$ ipython --no-banner

In [1]: import numpy as np

In [2]: import numpy.linalg as la

In [3]: np.set_printoptions(precision=2, suppress=True, linewidth=100)

In [4]: J = np.load("x.npy")

In [5]: J
Out[5]: 
array([[-5.,  2.,  0.,  0.],
       [-2.,  1.,  0.,  0.],
       [ 0.,  0., -2.,  0.],
       [ 0.,  0.,  1.,  3.]])

In [6]: la.eigvals(J)
Out[6]: array([-4.24,  0.24,  3.  , -2.  ])

In [7]: np.kron(np.eye(2, dtype=int), J)
Out[7]: 
array([[-5.,  2.,  0.,  0., -0.,  0.,  0.,  0.],
       [-2.,  1.,  0.,  0., -0.,  0.,  0.,  0.],
       [ 0.,  0., -2.,  0.,  0.,  0., -0.,  0.],
       [ 0.,  0.,  1.,  3.,  0.,  0.,  0.,  0.],
       [-0.,  0.,  0.,  0., -5.,  2.,  0.,  0.],
       [-0.,  0.,  0.,  0., -2.,  1.,  0.,  0.],
       [ 0.,  0., -0.,  0.,  0.,  0., -2.,  0.],
       [ 0.,  0.,  0.,  0.,  0.,  0.,  1.,  3.]])

In [8]: round(la.det(2 * J), 2), np.round(la.det(J), 2)
Out[8]: (np.float64(96.0), np.float64(6.0))

In [9]: np.round(la.det(J[::-1]), 2)
Out[9]: np.float64(6.0)

In [10]: np.einsum("ii->", J)
Out[10]: np.float64(-3.0)

In [11]: blk = np.stack([J, -3 * J, J[::-1]])

In [12]: la.matrix_rank(blk.reshape(3, -1))
Out[12]: np.int64(2)

In [13]: la.norm(blk, axis=(1, 2))
Out[13]: array([ 6.93, 20.78,  6.93])

In [14]: la.det(blk)
Out[14]: array([  6., 486.,   6.])

In [15]: (la.matrix_power((J != 0) + (J.T != 0) + np.eye(4), 4) > 0).astype(int)
Out[15]: 
array([[1, 1, 0, 0],
       [1, 1, 0, 0],
       [0, 0, 1, 1],
       [0, 0, 1, 1]])

In [16]: (J != 0).astype(int)
Out[16]: 
array([[1, 1, 0, 0],
       [1, 1, 0, 0],
       [0, 0, 1, 0],
       [0, 0, 1, 1]])

In [17]: np.round(la.det(J), 2)
Out[17]: np.float64(6.0)

In [18]: J @ J
Out[18]: 
array([[21., -8.,  0.,  0.],
       [ 8., -3.,  0.,  0.],
       [ 0.,  0.,  4.,  0.],
       [ 0.,  0.,  1.,  9.]])

In [19]: x = np.array([2, 1, 5, -5])

In [20]: h = np.maximum(J @ x, 0)

In [21]: J.T @ h
Out[21]: array([0., 0., 0., 0.])

In [22]: np.tanh(J @ x)
Out[22]: array([-1., -1., -1., -1.])

In [23]: np.maximum(J @ (3 * x), 0)
Out[23]: array([0., 0., 0., 0.])

In [24]: left, sv, Vt = la.svd(J)

In [25]: np.argmax(sv[:-1] / (sv[1:] + 1e-6)) + 1
Out[25]: np.int64(3)

In [26]: M2 = left[:, :3] @ np.diag(sv[:3]) @ Vt[:3]

In [27]: la.matrix_rank(M2)
Out[27]: np.int64(3)

In [28]: round(np.abs(J - M2).max(), 2)
Out[28]: np.float64(0.15)
